% python3 -q
>>> import numpy as np
>>> from numpy import linalg as LA
>>> np.set_printoptions(precision=3, suppress=True, linewidth=120)
>>> F = np.load("test1.npy")
>>> F
array([[9., 8., 0., 0., 0., 0.],
       [3., 2., 0., 0., 0., 0.],
       [0., 0., 1., 0., 0., 1.],
       [0., 0., 2., 0., 0., 1.],
       [0., 0., 1., 1., 2., 0.],
       [0., 0., 0., 1., 2., 2.]])
>>> [round(float(x), 3) for x in LA.svd(F, compute_uv=False)[:3]]
[12.561, 3.794, 2.281]
>>> np.argsort(-LA.norm(F, axis=0).round(6), kind="stable")[:3]
array([0, 1, 4])
>>> LA.cond(F) > 100
np.True_
>>> mat = np.loadtxt("dump.csv", delimiter=",")
>>> mat
array([[ 2.,  0.,  2.],
       [ 2.,  0.,  2.],
       [ 2., 17.,  2.],
       [ 2., 13.,  2.],
       [ 2., 21.,  2.],
       [ 2.,  0.,  2.],
       [ 2.,  9.,  2.],
       [ 2.,  9.,  2.],
       [ 2., 13.,  2.],
       [ 2.,  0.,  2.],
       [ 2.,  0.,  2.],
       [ 2.,  0.,  2.],
       [ 2.,  0.,  2.],
       [ 2.,  0.,  2.],
       [ 2., 13.,  2.],
       [ 2., 13.,  2.],
       [ 2.,  5.,  2.],
       [ 2.,  0.,  2.],
       [ 2.,  0.,  2.],
       [ 2.,  0.,  2.],
       [ 2.,  0.,  2.],
       [ 2., 13.,  2.],
       [ 2.,  0.,  2.],
       [ 2.,  5.,  2.],
       [ 2., 17.,  2.],
       [ 2.,  0.,  2.],
       [ 2., 13.,  2.]])
>>> # column 1 is much longer than the rest
>>> left, sigma, vt = LA.svd(mat)
>>> np.argmax(sigma[:-1] / (sigma[1:] + 1e-6)) + 1
np.int64(2)
>>> Y = left[:, :2] @ np.diag(sigma[:2]) @ vt[:2]
>>> round(float(LA.norm(mat - Y) / LA.norm(mat)), 3)
0.0
>>> Y.round(3) + 0
array([[ 2.,  0.,  2.],
       [ 2.,  0.,  2.],
       [ 2., 17.,  2.],
       [ 2., 13.,  2.],
       [ 2., 21.,  2.],
       [ 2.,  0.,  2.],
       [ 2.,  9.,  2.],
       [ 2.,  9.,  2.],
       [ 2., 13.,  2.],
       [ 2.,  0.,  2.],
       [ 2.,  0.,  2.],
       [ 2.,  0.,  2.],
       [ 2.,  0.,  2.],
       [ 2.,  0.,  2.],
       [ 2., 13.,  2.],
       [ 2., 13.,  2.],
       [ 2.,  5.,  2.],
       [ 2.,  0.,  2.],
       [ 2.,  0.,  2.],
       [ 2.,  0.,  2.],
       [ 2.,  0.,  2.],
       [ 2., 13.,  2.],
       [ 2.,  0.,  2.],
       [ 2.,  5.,  2.],
       [ 2., 17.,  2.],
       [ 2.,  0.,  2.],
       [ 2., 13.,  2.]])
>>> LA.matrix_rank(mat, rtol=0.05)
np.int64(2)
>>> round(float(np.abs(mat - Y).max()), 3)
0.0
